% python3 -q
>>> import numpy as np
>>> import numpy.linalg as la
>>> np.set_printoptions(precision=2, suppress=True, linewidth=100)
>>> W0 = np.loadtxt("dump.csv", delimiter=",")
>>> W0
array([[-1.,  0.,  0., -2.],
       [ 0., -1., -2.,  0.],
       [ 0., -2., -1.,  0.],
       [-2.,  0.,  0., -1.]])
>>> # symmetric
>>> evals, vecs = la.eigh(W0)
>>> vecs @ np.diag(evals) @ vecs.T
array([[-1.,  0.,  0., -2.],
       [ 0., -1., -2.,  0.],
       [ 0., -2., -1.,  0.],
       [-2.,  0.,  0., -1.]])
>>> (evals > 1e-8).sum(), (evals < -1e-8).sum()
(np.int64(2), np.int64(2))
>>> la.svd(W0, compute_uv=False)
array([3., 3., 1., 1.])
>>> np.unique(evals.round(6) + 0, return_counts=True)[1]
array([2, 2])
>>> C = np.array([[0.0, -1.8, 0.8, -0.2], [-2.4, 2.0, 0.0, 0.1], [0.0, 0.7, -1.4, 0.6]])
>>> rng = np.random.default_rng(57223)
>>> J = np.array([[0, -1, -2],
...     [0, 1, -2],
...     [0, -1, 0],
...     [2, -1, 0],
...     [1, -1, -2],
...     [2, 0, 1],
...     [1, 1, 1],
...     [0, -1, 2],
...     [0, 2, 0],
...     [2, -2, 1],
...     [-2, -1, 1],
...     [-1, -2, 2],
...     [-2, -2, 1],
...     [-2, 2, 2],
...     [-2, 1, 1],
...     [0, 0, 1]]) @ C + 0.05 * rng.normal(size=(16, 4))
>>> J.round(2) + 0
array([[ 2.41, -3.41,  2.79, -1.37],
       [-2.4 ,  0.55,  2.72, -1.08],
       [ 2.36, -1.96,  0.04, -0.19],
       [ 2.39, -5.68,  1.6 , -0.44],
       [ 2.43, -5.24,  3.57, -1.54],
       [ 0.05, -2.85,  0.2 ,  0.25],
       [-2.48,  0.88, -0.65,  0.53],
       [ 2.42, -0.66, -2.81,  1.13],
       [-4.8 ,  4.02,  0.  ,  0.18],
       [ 4.82, -6.95,  0.2 , -0.09],
       [ 2.38,  2.35, -2.98,  0.91],
       [ 4.76, -0.72, -3.6 ,  1.22],
       [ 4.72,  0.26, -3.04,  0.8 ],
       [-4.81,  9.03, -4.32,  1.86],
       [-2.44,  6.3 , -2.96,  1.07],
       [-0.06,  0.75, -1.38,  0.66]])
>>> hat = J @ la.solve(J.T @ J, J.T)
>>> np.diag(hat)
array([0.21, 0.15, 0.13, 0.29, 0.18, 0.28, 0.27, 0.17, 0.26, 0.55, 0.21, 0.27, 0.3 , 0.37, 0.26,
       0.11])
>>> np.allclose(hat @ hat, hat)
True
>>> print(hat @ J[:, 0])
[ 2.41 -2.4   2.36  2.39  2.43  0.05 -2.48  2.42 -4.8   4.82  2.38  4.76  4.72 -4.81 -2.44 -0.06]
>>> np.round(np.trace(hat), 2)
np.float64(4.0)
>>> other = np.c_[J[:, :2] @ np.array([[2, 3], [2, 1]]), np.array([3, 1, 3, 3, 3, 0, 1, 0, 2, 3, 0, 0, 0, 1, 2, 1])]
>>> other
array([[ -2.01,   3.82,   3.  ],
       [ -3.69,  -6.64,   1.  ],
       [  0.8 ,   5.12,   3.  ],
       [ -6.59,   1.48,   3.  ],
       [ -5.62,   2.06,   3.  ],
       [ -5.62,  -2.72,   0.  ],
       [ -3.21,  -6.58,   1.  ],
       [  3.51,   6.59,   0.  ],
       [ -1.58, -10.4 ,   2.  ],
       [ -4.26,   7.51,   3.  ],
       [  9.45,   9.48,   0.  ],
       [  8.06,  13.54,   0.  ],
       [  9.95,  14.41,   0.  ],
       [  8.44,  -5.39,   1.  ],
       [  7.72,  -1.03,   2.  ],
       [  1.37,   0.57,   1.  ]])
>>> la.norm(la.qr(J)[0].T @ other, axis=0) ** 2 / ((other ** 2).sum(axis=0) + 1e-12)
array([1.  , 1.  , 0.21])
>>> np.round(la.norm(other - J @ la.lstsq(J, other)[0], axis=0), 2) + 0
array([0.  , 0.  , 6.69])
>>> np.round(la.lstsq(J, other[:, 0])[0], 2) + 0
array([2., 2., 0., 0.])
>>> C = other[[9, 7]].astype(float)
>>> for _ in range(6):
...     idx = la.norm(other[:, None] - C, axis=-1).argmin(axis=1)
...     C = np.array([other[idx == j].mean(axis=0) for j in range(2)])
... 
>>> idx
array([0, 0, 1, 0, 0, 0, 0, 1, 0, 0, 1, 1, 1, 1, 1, 0])
>>> C[1] - C[0]
array([10.31,  7.31, -1.03])
>>> print(np.abs(C[1] - C[0]).argmax())
0
>>> cen = J - J.mean(axis=0)
>>> vecs = la.svd(cen)[2][:3]
>>> other = cen - cen @ vecs.T @ vecs
>>> np.round(np.cov(cen @ vecs.T, rowvar=False), 2) + 0
array([[27.35,  0.  ,  0.  ],
       [ 0.  ,  7.92,  0.  ],
       [ 0.  ,  0.  ,  0.8 ]])
>>> print(la.norm(other, axis=1).round(6).argmax())
9
>>> mat = np.load("m.npy")
>>> mat
array([[-3, -4, -2,  1],
       [ 5,  6,  4,  7]])
>>> other = np.array([[8, 2, 8], [3, -3, 1]])
>>> C = np.kron(other, mat)
>>> round(float(la.norm(C, 2)), 2), np.round(la.norm(other, 2) * la.norm(mat, 2), 2)
(139.08, np.float64(139.08))
>>> C
array([[-24, -32, -16,   8,  -6,  -8,  -4,   2, -24, -32, -16,   8],
       [ 40,  48,  32,  56,  10,  12,   8,  14,  40,  48,  32,  56],
       [ -9, -12,  -6,   3,   9,  12,   6,  -3,  -3,  -4,  -2,   1],
       [ 15,  18,  12,  21, -15, -18, -12, -21,   5,   6,   4,   7]])
>>> la.matrix_rank(C)
np.int64(4)
>>> feats = np.load("w.npy")
>>> feats
array([[-1.,  1.,  1.,  1.,  1.],
       [ 1., -1.,  1.,  1.,  1.],
       [ 1.,  1., -1.,  1.,  1.],
       [ 1.,  1.,  1., -1.,  1.],
       [ 1.,  1.,  1.,  1., -1.]])
>>> other = feats + rng.integers(-2, 3, (5, 1)) @ rng.integers(-2, 3, (1, 5))
>>> other
array([[ 3.,  3., -1., -1.,  3.],
       [-1., -2.,  2.,  2.,  0.],
       [-1.,  0.,  0.,  2.,  0.],
       [-1.,  0.,  2.,  0.,  0.],
       [ 1.,  1.,  1.,  1., -1.]])
>>> la.matrix_rank(other - feats, tol=1e-8)
np.int64(1)
>>> np.abs(other - feats).sum(axis=1)
array([12.,  6.,  6.,  6.,  0.])
>>> np.round(la.svd(other - feats, compute_uv=False), 2) + 0
array([7.48, 0.  , 0.  , 0.  , 0.  ])
>>> other - feats
array([[ 4.,  2., -2., -2.,  2.],
       [-2., -1.,  1.,  1., -1.],
       [-2., -1.,  1.,  1., -1.],
       [-2., -1.,  1.,  1., -1.],
       [ 0.,  0.,  0.,  0.,  0.]])
>>> round(float(np.abs(la.eigvals(other)).max()), 2)
3.32
>>> print(la.matrix_power(other, 3))
[[ 25.  27.  15.  15.  27.]
 [-21. -20.   6.   6. -12.]
 [-21. -12.  -2.   6. -12.]
 [-21. -12.   6.  -2. -12.]
 [ -3.   1.   9.   9.  -7.]]
>>> print((other - other.T) / 2)
[[ 0.   2.   0.   0.   1. ]
 [-2.   0.   1.   1.  -0.5]
 [ 0.  -1.   0.   0.  -0.5]
 [ 0.  -1.   0.   0.  -0.5]
 [-1.   0.5  0.5  0.5  0. ]]
>>> np.allclose(other @ other.T, other.T @ other)
False
>>> evals, vecs = la.eigh(W0)
>>> x0 = np.array([-6, 7, 1, -9])
>>> la.eigvalsh(W0[1:, 1:])
array([-3., -1.,  1.])
>>> vecs * np.abs(evals) @ vecs.T
array([[2., 0., 0., 1.],
       [0., 2., 1., 0.],
       [0., 1., 2., 0.],
       [1., 0., 0., 2.]])
>>> vecs * np.maximum(evals, 0) @ vecs.T
array([[ 0.5,  0. ,  0. , -0.5],
       [ 0. ,  0.5, -0.5,  0. ],
       [ 0. , -0.5,  0.5,  0. ],
       [-0.5,  0. ,  0. ,  0.5]])
>>> K = np.loadtxt("run4.csv", delimiter=",")
>>> K
array([[0.17, 0.08, 0.17, 0.17, 0.42],
       [0.17, 0.28, 0.17, 0.22, 0.17],
       [0.2 , 0.15, 0.3 , 0.1 , 0.25],
       [0.08, 0.15, 0.38, 0.23, 0.15],
       [0.33, 0.17, 0.  , 0.08, 0.42]])
>>> # rows sum to 1
>>> theta = np.radians(15)
>>> R = np.eye(5)
>>> R[1, 1] = R[3, 3] = np.cos(theta)
>>> R[1, 3], R[3, 1] = -np.sin(theta), np.sin(theta)
>>> print(R)
[[ 1.    0.    0.    0.    0.  ]
 [ 0.    0.97  0.   -0.26  0.  ]
 [ 0.    0.    1.    0.    0.  ]
 [ 0.    0.26  0.    0.97  0.  ]
 [ 0.    0.    0.    0.    1.  ]]
>>> other = K @ R.T
>>> np.round(la.det(R), 2), round(float(np.trace(R)), 2)
(np.float64(1.0), 4.93)
>>> np.allclose(K @ K.T, other @ other.T)
True
>>> np.abs(other - K).max(axis=0)
array([0.  , 0.07, 0.  , 0.06, 0.  ])
>>> x0 = np.array([-2, -1, 2, 1, 0])
>>> K @ (2 * x0)
array([ 0.17, -0.11,  0.3 ,  1.38, -1.5 ])
>>> K @ np.eye(5)[2]
array([0.17, 0.17, 0.3 , 0.38, 0.  ])
>>> print((K @ x0).argmax())
3
>>> print(K @ np.ones(5))
[1. 1. 1. 1. 1.]
>>> print(K @ x0)
[ 0.08 -0.06  0.15  0.69 -0.75]
>>> evals, vecs = la.eig(K)
>>> print(np.sort(la.eigvals(K.T)))
[-0.08  0.07  0.14  0.25  1.  ]
>>> np.round(np.sort(la.eigvals(K @ K)), 2) + 0
array([0.  , 0.01, 0.02, 0.07, 1.  ])
>>> print(np.sort(la.eigvals(la.inv(K))))
[-13.17   1.     3.92   6.97  14.39]
>>> M = np.array([[0, 1, 1, 2, 2],
...     [2, 2, 4, 5, 4],
...     [0, 2, 4, 4, 2],
...     [8, 9, 17, 22, 18]])
>>> # row 3 dominates
>>> left, sv, VT = la.svd(M)
>>> vecs = VT[:(sv > 1e-8).sum()]
>>> x0 = M[0] + 5 * M[3] + rng.integers(2) * np.eye(5)[2]
>>> x0
array([ 40.,  46.,  87., 112.,  92.])
>>> la.matrix_rank(np.vstack([M, x0]))
np.int64(4)
